In [1]: import numpy as np

In [2]: np.set_printoptions(precision=3, suppress=True, linewidth=200)

In [3]: rd = lambda a: np.round(a, 3) + 0

In [4]: m1 = np.array([[0, 1, 2, 0, -1, 2, -2, -1, 2],
   ...:     [1, 0, 2, -2, -2, -2, 1, -1, -2],
   ...:     [1, 2, 0, 1, 2, 2, 2, 0, -1],
   ...:     [2, -2, 2, -1, 0, 1, 2, 1, -2],
   ...:     [2, 0, 1, 0, -1, -1, 2, -1, 2],
   ...:     [2, 0, -2, 1, -2, -2, -1, 1, 2],
   ...:     [0, -1, 1, 2, -1, 2, -2, 2, -2],
   ...:     [1, 0, 0, -2, -1, -2, -1, -1, 0],
   ...:     [0, -1, -2, -1, -2, 1, 0, -1, -1]])

In [5]: m1
Out[5]: 
array([[ 0,  1,  2,  0, -1,  2, -2, -1,  2],
       [ 1,  0,  2, -2, -2, -2,  1, -1, -2],
       [ 1,  2,  0,  1,  2,  2,  2,  0, -1],
       [ 2, -2,  2, -1,  0,  1,  2,  1, -2],
       [ 2,  0,  1,  0, -1, -1,  2, -1,  2],
       [ 2,  0, -2,  1, -2, -2, -1,  1,  2],
       [ 0, -1,  1,  2, -1,  2, -2,  2, -2],
       [ 1,  0,  0, -2, -1, -2, -1, -1,  0],
       [ 0, -1, -2, -1, -2,  1,  0, -1, -1]])

In [6]: (m1 + m1.T) / 2
Out[6]: 
array([[ 0. ,  1. ,  1.5,  1. ,  0.5,  2. , -1. ,  0. ,  1. ],
       [ 1. ,  0. ,  2. , -2. , -1. , -1. ,  0. , -0.5, -1.5],
       [ 1.5,  2. ,  0. ,  1.5,  1.5,  0. ,  1.5,  0. , -1.5],
       [ 1. , -2. ,  1.5, -1. ,  0. ,  1. ,  2. , -0.5, -1.5],
       [ 0.5, -1. ,  1.5,  0. , -1. , -1.5,  0.5, -1. ,  0. ],
       [ 2. , -1. ,  0. ,  1. , -1.5, -2. ,  0.5, -0.5,  1.5],
       [-1. ,  0. ,  1.5,  2. ,  0.5,  0.5, -2. ,  0.5, -1. ],
       [ 0. , -0.5,  0. , -0.5, -1. , -0.5,  0.5, -1. , -0.5],
       [ 1. , -1.5, -1.5, -1.5,  0. ,  1.5, -1. , -0.5, -1. ]])

In [7]: np.trace(m1)
Out[7]: np.int64(-8)

In [8]: np.allclose(m1, m1.T)
Out[8]: False

In [9]: rd(np.abs(np.linalg.eigvals(m1)).max())
Out[9]: np.float64(5.117)

In [10]: np.linalg.matrix_power(m1, 4)
Out[10]: 
array([[ -42,   57, -125,  -33,  153,  -34,   70,  -10,    1],
       [-252,   56,  319,  123,   46,  517, -335,    9, -151],
       [ 223,   61,  -65,    9,  -93, -252,  136,    3,  138],
       [-330,  133,   79,  201,   82,  404, -380,   25,   -5],
       [ -90,  -74,  167, -150, -100,  140, -115, -115,  -82],
       [  75, -243,   80, -222, -226, -180,  123,  -73, -124],
       [ -14,   78, -117,   75,   56,   22,   35,   30,    4],
       [-154,  -47,  153,   58,   25,  202, -183,   50, -101],
       [-261,   23,   -5,  140,   80,  164, -188,   20,   19]])

In [11]: rd(np.linalg.det(m1))
Out[11]: np.float64(24471.0)

In [12]: Q, V = np.linalg.qr(m1[:, :7])[0], np.linalg.qr(m1[:, 7:])[0]

In [13]: s = np.linalg.svd(Q.T @ V, compute_uv=False)

In [14]: rd(np.degrees(np.arccos(s.clip(0, 1))))
Out[14]: array([12.329, 50.915])

In [15]: arr = np.load("mat.npy")

In [16]: arr
Out[16]: 
array([[ 1,  0,  0,  0,  0],
       [ 1,  0,  0,  0,  2],
       [ 1,  0,  0,  0,  0],
       [ 1,  0,  0,  0,  0],
       [ 1,  2,  1,  3,  3],
       [ 1, 10,  5, 13,  5],
       [ 1,  6,  3,  8,  4],
       [ 1,  0,  0,  0,  0],
       [ 1,  2,  1,  3,  3],
       [ 1,  0,  0,  0,  0],
       [ 1,  0,  0,  0,  2],
       [ 1,  6,  3,  8,  4],
       [ 1,  0,  0,  0,  2],
       [ 1,  0,  0,  0,  1],
       [ 1, 10,  5, 13,  5],
       [ 1,  2,  1,  3,  3],
       [ 1,  0,  0,  0,  0],
       [ 1,  2,  1,  3,  3],
       [ 1,  6,  3,  8,  4],
       [ 1,  6,  3,  8,  4],
       [ 1, 10,  5, 13,  5],
       [ 1, 10,  5, 13,  5],
       [ 1,  2,  1,  3,  3],
       [ 1,  2,  1,  3,  3],
       [ 1,  6,  3,  8,  4],
       [ 1,  0,  0,  0,  0],
       [ 1, 10,  5, 13,  5],
       [ 1,  0,  0,  0,  2],
       [ 1,  0,  0,  0,  1],
       [ 1,  6,  3,  8,  4],
       [ 1,  0,  0,  0,  0],
       [ 1,  0,  0,  0,  0],
       [ 1,  0,  0,  0,  0],
       [ 1,  0,  0,  0,  0],
       [ 1,  0,  0,  0,  0],
       [ 1,  0,  0,  0,  0],
       [ 1,  0,  0,  0,  0],
       [ 1,  2,  1,  3,  3],
       [ 1,  6,  3,  8,  4]])

In [17]: r = np.linalg.matrix_rank(arr)

In [18]: r
Out[18]: np.int64(4)

In [19]: null = np.linalg.svd(arr)[2][r:].T

In [20]: [int(np.linalg.matrix_rank(arr[:, :j + 1])) for j in range(5)]
Out[20]: [1, 2, 2, 3, 4]

In [21]: rd(null[:, 0] / null[np.abs(null[:, 0]).round(6).argmax(), 0])
Out[21]: array([ 0. , -0.5,  1. ,  0. ,  0. ])

In [22]: G = arr.T @ arr

In [23]: np.diag(G)
Out[23]: array([  39,  780,  195, 1356,  318])

In [24]: rd(np.linalg.eigvalsh(G)[::-1])
Out[24]: array([2625.227,   51.381,   11.199,    0.193,    0.   ])

In [25]: np.allclose(G, G.T)
Out[25]: True

In [26]: (arr @ arr.T).shape
Out[26]: (39, 39)

In [27]: Uu, s, vt = np.linalg.svd(arr)

In [28]: rd(s)
Out[28]: array([51.237,  7.168,  3.346,  0.439,  0.   ])

In [29]: other = Uu[:, :4] @ np.diag(s[:4]) @ vt[:4]

In [30]: rd(np.linalg.norm(arr - other, 2)), rd(s[4])
Out[30]: (np.float64(0.0), np.float64(0.0))

In [31]: rd(np.abs(arr - other).max())
Out[31]: np.float64(0.0)

In [32]: rd(np.linalg.norm(arr - other) / np.linalg.norm(arr))
Out[32]: np.float64(0.0)

In [33]: Uu, s, vt = np.linalg.svd(arr)

In [34]: V = vt[:(s > 1e-8).sum()]

In [35]: rng = np.random.default_rng(48183)

In [36]: vec = arr[20] + -2 * arr[9] + rng.integers(2) * np.eye(5)[0]

In [37]: vec
Out[37]: array([ 0., 10.,  5., 13.,  5.])

In [38]: np.allclose(V.T @ V @ vec, vec)
Out[38]: True

In [39]: rd(np.diag(V.T @ V))
Out[39]: array([1. , 0.8, 0.2, 1. , 1. ])

In [40]: Z = np.array([[0, -2, -2, 0]])

In [41]: E = rng.normal(size=(16, 1)) @ Z + np.array([3, 0, -2, 1])

In [42]: rd(E)
Out[42]: 
array([[ 3.   , -0.921, -2.921,  1.   ],
       [ 3.   , -1.027, -3.027,  1.   ],
       [ 3.   , -0.472, -2.472,  1.   ],
       [ 3.   ,  0.81 , -1.19 ,  1.   ],
       [ 3.   , -3.893, -5.893,  1.   ],
       [ 3.   ,  0.025, -1.975,  1.   ],
       [ 3.   ,  0.614, -1.386,  1.   ],
       [ 3.   ,  0.891, -1.109,  1.   ],
       [ 3.   ,  0.428, -1.572,  1.   ],
       [ 3.   ,  1.935, -0.065,  1.   ],
       [ 3.   , -1.034, -3.034,  1.   ],
       [ 3.   ,  1.74 , -0.26 ,  1.   ],
       [ 3.   ,  2.214,  0.214,  1.   ],
       [ 3.   , -1.571, -3.571,  1.   ],
       [ 3.   , -1.35 , -3.35 ,  1.   ],
       [ 3.   , -4.975, -6.975,  1.   ]])

In [43]: vec = np.array([3, 1, 3, 2])

In [44]: rd(E @ np.eye(4)[2])
Out[44]: array([-2.921, -3.027, -2.472, -1.19 , -5.893, -1.975, -1.386, -1.109, -1.572, -0.065, -3.034, -0.26 ,  0.214, -3.571, -3.35 , -6.975])

In [45]: np.linalg.norm(E @ vec) <= np.linalg.norm(E, 2) * np.linalg.norm(vec) + 1e-9
Out[45]: np.True_

In [46]: th = np.radians(36)

In [47]: Rm = np.eye(4)

In [48]: Rm[0, 0] = Rm[1, 1] = np.cos(th)

In [49]: Rm[0, 1], Rm[1, 0] = -np.sin(th), np.sin(th)

In [50]: rd(Rm)
Out[50]: 
array([[ 0.809, -0.588,  0.   ,  0.   ],
       [ 0.588,  0.809,  0.   ,  0.   ],
       [ 0.   ,  0.   ,  1.   ,  0.   ],
       [ 0.   ,  0.   ,  0.   ,  1.   ]])

In [51]: other = E @ Rm.T

In [52]: rd(np.linalg.svd(E, compute_uv=False)), rd(np.linalg.svd(other, compute_uv=False))
Out[52]: 
(array([17.235,  8.686,  0.   ,  0.   ]),
 array([17.235,  8.686,  0.   ,  0.   ]))

In [53]: rd(np.linalg.det(Rm)), rd(np.trace(Rm))
Out[53]: (np.float64(1.0), np.float64(3.618))

In [54]: G = E.T @ E

In [55]: np.allclose(G, G.T)
Out[55]: True

In [56]: rd(np.linalg.eigvalsh(G)[::-1])
Out[56]: array([297.056,  75.451,   0.   ,   0.   ])

In [57]: rd(np.diag(G))
Out[57]: array([144.   ,  61.079, 151.428,  16.   ])

In [58]: (E @ E.T).shape
Out[58]: (16, 16)

In [59]: rd(np.linalg.svd(E, compute_uv=False) ** 2)
Out[59]: array([297.056,  75.451,   0.   ,   0.   ])

In [60]: mat = np.load("a.npy")

In [61]: mat
Out[61]: 
array([[ -3,  -7,  16,  -2, -11],
       [  3, -11,  14,   2,  -1],
       [  8,  -4,   9,  -7,   7],
       [  3,  -6,  -1,   6,   6],
       [ -3,  -3,  11, -15,  -8],
       [  3,  -5,   4,   2,   3],
       [ 14, -15,  12,   1,  16],
       [ -6,   6,  -8,   0,  -5],
       [-12,   0,  -1,  -9, -14],
       [ 10,   4,   0, -14,  13]])

In [62]: G = np.cov(mat, rowvar=False)

In [63]: rd(mat.std(axis=0))
Out[63]: array([7.457, 6.041, 7.526, 6.859, 9.604])

In [64]: rd(np.corrcoef(mat.T))
Out[64]: 
array([[ 1.   , -0.454,  0.311,  0.133,  0.948],
       [-0.454,  1.   , -0.764, -0.482, -0.276],
       [ 0.311, -0.764,  1.   , -0.014,  0.005],
       [ 0.133, -0.482, -0.014,  1.   ,  0.174],
       [ 0.948, -0.276,  0.005,  0.174,  1.   ]])

In [65]: np.argwhere(np.triu(np.abs(np.corrcoef(mat.T)) > 0.8, 1))
Out[65]: array([[0, 4]])

In [66]: rd(np.linalg.eigvalsh(G)[::-1])
Out[66]: array([173.928,  87.066,  54.873,   4.155,   0.   ])

In [67]: Ac = mat - mat.mean(axis=0)

In [68]: V = np.linalg.svd(Ac)[2][:4]

In [69]: other = Ac - Ac @ V.T @ V

In [70]: rd(np.linalg.norm(other) / np.linalg.norm(Ac))
Out[70]: np.float64(0.0)

In [71]: np.linalg.norm(other, axis=1).round(6).argmax()
Out[71]: np.int64(0)

In [72]: Uu, s, vt = np.linalg.svd(mat)

In [73]: np.argmax(s[:-1] / (s[1:] + 1e-6)) + 1
Out[73]: np.int64(4)

In [74]: rd(s)
Out[74]: array([41.926, 33.615, 24.173,  7.204,  0.   ])

In [75]: other = Uu[:, :4] @ np.diag(s[:4]) @ vt[:4]

In [76]: rd(np.abs(mat - other).max())
Out[76]: np.float64(0.0)

In [77]: rd(other)
Out[77]: 
array([[ -3.,  -7.,  16.,  -2., -11.],
       [  3., -11.,  14.,   2.,  -1.],
       [  8.,  -4.,   9.,  -7.,   7.],
       [  3.,  -6.,  -1.,   6.,   6.],
       [ -3.,  -3.,  11., -15.,  -8.],
       [  3.,  -5.,   4.,   2.,   3.],
       [ 14., -15.,  12.,   1.,  16.],
       [ -6.,   6.,  -8.,   0.,  -5.],
       [-12.,   0.,  -1.,  -9., -14.],
       [ 10.,   4.,   0., -14.,  13.]])

In [78]: rd(np.linalg.norm(mat - other, 2)), rd(s[4])
Out[78]: (np.float64(0.0), np.float64(0.0))

In [79]: A = np.load("data.npy")

In [80]: A
Out[80]: 
array([[-2, -2, -1, -1],
       [ 0,  0,  0,  0],
       [ 0,  0,  0,  0],
       [ 0,  0,  0,  0]])

In [81]: rd(np.linalg.eigvals(A))
Out[81]: array([-2.,  0.,  0.,  0.])

In [82]: np.einsum("ij,ji->", A, A)
Out[82]: np.int64(4)

In [83]: rd(np.linalg.det(2 * A)), rd(np.linalg.det(A))
Out[83]: (np.float64(0.0), np.float64(0.0))

In [84]: np.poly(A)
Out[84]: array([1., 2., 0., 0., 0.])

In [85]: rd(np.trace(np.linalg.pinv(A) @ A))
Out[85]: np.float64(1.0)

In [86]: np.unique(A.round(6), axis=0).shape
Out[86]: (2, 4)

In [87]: np.allclose(A[:-1].T @ np.linalg.lstsq(A[:-1].T, A[-1])[0], A[-1])
Out[87]: True

In [88]: r = np.linalg.matrix_rank(A)

In [89]: r
Out[89]: np.int64(1)

In [90]: null = np.linalg.svd(A)[2][r:].T

In [91]: rd(A @ null)
Out[91]: 
array([[0., 0., 0.],
       [0., 0., 0.],
       [0., 0., 0.],
       [0., 0., 0.]])

In [92]: [int(np.linalg.matrix_rank(np.delete(A, i, axis=0))) for i in range(4)]
Out[92]: [0, 1, 1, 1]

In [93]: null.shape
Out[93]: (4, 3)

In [94]: np.allclose(A @ null, 0)
Out[94]: True

In [95]: W0 = np.load("out14.npy")

In [96]: W0
Out[96]: 
array([[ -6,   0,  -3,  -9,  -9,  -9],
       [ -4,   0,  -2,  -6,  -6,  -6],
       [ -8,   0,  -4, -12, -12, -12]])

In [97]: t3 = np.stack([W0, -2 * W0, W0[::-1]])

In [98]: (t3 @ W0.T).shape
Out[98]: (3, 3, 3)

In [99]: data = np.loadtxt("run9.csv", delimiter=",")

In [100]: rd(data)
Out[100]: 
array([[ 0.291,  0.174, -0.174,  0.174,  0.291,  0.174],
       [ 0.174,  0.105, -0.105,  0.105,  0.174,  0.105],
       [-0.174, -0.105,  0.105, -0.105, -0.174, -0.105],
       [ 0.174,  0.105, -0.105,  0.105,  0.174,  0.105],
       [ 0.291,  0.174, -0.174,  0.174,  0.291,  0.174],
       [ 0.174,  0.105, -0.105,  0.105,  0.174,  0.105]])

In [101]: Uu, s, vt = np.linalg.svd(data, full_matrices=False)

In [102]: rd(s / s[0])
Out[102]: array([1., 0., 0., 0., 0., 0.])

In [103]: rd(s)
Out[103]: array([1., 0., 0., 0., 0., 0.])

In [104]: rd(Uu.T @ data @ vt.T)
Out[104]: 
array([[1., 0., 0., 0., 0., 0.],
       [0., 0., 0., 0., 0., 0.],
       [0., 0., 0., 0., 0., 0.],
       [0., 0., 0., 0., 0., 0.],
       [0., 0., 0., 0., 0., 0.],
       [0., 0., 0., 0., 0., 0.]])

In [105]: Uu, s, vt = np.linalg.svd(data)

In [106]: V = vt[:(s > 1e-8).sum()]

In [107]: vec = data[5] + 5 * data[1] + rng.integers(2) * np.eye(6)[5]

In [108]: rd(vec)
Out[108]: array([ 1.047,  0.628, -0.628,  0.628,  1.047,  0.628])

In [109]: np.allclose(V.T @ V @ vec, vec)
Out[109]: True

In [110]: rd(np.linalg.norm(vec - V.T @ V @ vec))
Out[110]: np.float64(0.0)

In [111]: rd(np.trace(np.linalg.pinv(data) @ data))
Out[111]: np.float64(1.0)

In [112]: np.allclose(data[:-1].T @ np.linalg.lstsq(data[:-1].T, data[-1])[0], data[-1])
Out[112]: True

In [113]: rd(data @ np.linalg.pinv(data) @ data)
Out[113]: 
array([[ 0.291,  0.174, -0.174,  0.174,  0.291,  0.174],
       [ 0.174,  0.105, -0.105,  0.105,  0.174,  0.105],
       [-0.174, -0.105,  0.105, -0.105, -0.174, -0.105],
       [ 0.174,  0.105, -0.105,  0.105,  0.174,  0.105],
       [ 0.291,  0.174, -0.174,  0.174,  0.291,  0.174],
       [ 0.174,  0.105, -0.105,  0.105,  0.174,  0.105]])

In [114]: np.abs(np.diag(np.linalg.qr(data)[1])) > 1e-9
Out[114]: array([ True, False, False, False, False, False])

In [115]: np.unique(data.round(6), axis=0).shape
Out[115]: (3, 6)

In [116]: X = np.array([[2, 1, 0, 3],
     ...:     [1, 2, 1, 3],
     ...:     [0, 1, 3, 0],
     ...:     [3, 2, 0, 2],
     ...:     [0, 3, 1, 0],
     ...:     [1, -1, -1, 0]])

In [117]: rd(np.linalg.norm(X, 1)), rd(np.linalg.norm(X, np.inf))
Out[117]: (np.float64(10.0), np.float64(7.0))

In [118]: rd(np.linalg.norm(X, axis=1))
Out[118]: array([3.742, 3.873, 3.162, 4.123, 3.162, 1.732])

In [119]: rd(np.linalg.norm(X, 2))
Out[119]: np.float64(6.758)

In [120]: rd(np.linalg.norm(X) ** 2 / np.linalg.norm(X, 2) ** 2)
Out[120]: np.float64(1.511)

In [121]: X[5] @ X[0]
Out[121]: np.int64(1)

In [122]: rd(np.linalg.norm(X, axis=0))
Out[122]: array([3.873, 4.472, 3.464, 4.69 ])
